% python3 -q
>>> import numpy as np
>>> import numpy.linalg as la
>>> np.set_printoptions(precision=1, suppress=True, linewidth=100)
>>> rd = lambda a: np.round(a, 1) + 0
>>> X = np.loadtxt("run15.csv", delimiter=",")
>>> rd(X)
array([[ 1. ,  0. ,  0.3],
       [ 0. ,  1. ,  0. ],
       [-0.3,  0. ,  1. ]])
>>> vec = np.array([2, 2, 3])
>>> a = np.maximum(X @ vec, 0)
>>> rd(X * (a > 1e-9)[:, None])
array([[ 1. ,  0. ,  0.3],
       [ 0. ,  1. ,  0. ],
       [-0.3,  0. ,  1. ]])
>>> rd(a)
array([2.7, 2. , 2.4])
>>> rd(np.maximum(X @ (3 * vec), 0))
array([8.1, 6. , 7.1])
>>> rd(np.maximum(X @ vec, 0) - np.maximum(-X @ vec, 0))
array([2.7, 2. , 2.4])
>>> hat = np.triu(np.array([[5, -9, 9], [3, -8, 1], [-3, 8, 7]]), 1) + np.eye(3)
>>> out = hat @ X @ la.inv(hat)
>>> rd(np.trace(out)), rd(np.trace(X))
(np.float64(2.9), np.float64(2.9))
>>> rd(np.poly(out))
array([ 1. , -2.9,  2.9, -1. ])
>>> q = X.astype(float).copy()
>>> for j in range(3):
...     q[:, j] -= q[:, :j] @ (q[:, :j].T @ q[:, j])
...     q[:, j] /= la.norm(q[:, j])
... 
>>> rd(q)
array([[ 1. ,  0. ,  0.3],
       [ 0. ,  1. ,  0. ],
       [-0.3,  0. ,  1. ]])
>>> out = la.inv(X)
>>> rd(la.det(X) * la.det(out))
np.float64(1.0)
>>> np.allclose(out, X.T)
True
>>> (np.abs(out) > 1e-9).astype(int)
array([[1, 0, 1],
       [0, 1, 0],
       [1, 0, 1]])
>>> K = np.array([[1, 1, 1, 1, 1, 1, 1, 1],
...     [1, 1, -1, -1, 1, 1, -1, -1],
...     [1, -1, -1, 1, 1, -1, -1, 1],
...     [1, 1, 1, 1, -1, -1, -1, -1]])
>>> out = K[0, 0] * K[1:] - np.outer(K[1:, 0], K[0])
>>> out
array([[ 0,  0, -2, -2,  0,  0, -2, -2],
       [ 0, -2, -2,  0,  0, -2, -2,  0],
       [ 0,  0,  0,  0, -2, -2, -2, -2]])
>>> np.flatnonzero(~out.round(6).any(axis=1))
array([], dtype=int64)
>>> la.matrix_rank(out), la.matrix_rank(K)
(np.int64(3), np.int64(4))
>>> out = K / la.norm(K, axis=1, keepdims=True)
>>> C2 = out @ out.T
>>> np.degrees(np.arccos(np.clip(C2[3, 0], -1, 1)))
np.float64(90.0)
>>> rd(C2)
array([[1., 0., 0., 0.],
       [0., 1., 0., 0.],
       [0., 0., 1., 0.],
       [0., 0., 0., 1.]])
>>> (np.abs(C2) > 0.9).astype(int)
array([[1, 0, 0, 0],
       [0, 1, 0, 0],
       [0, 0, 1, 0],
       [0, 0, 0, 1]])
>>> (C2 - 2 * np.eye(4)).round(6).argmax(axis=1)
array([1, 0, 0, 0])
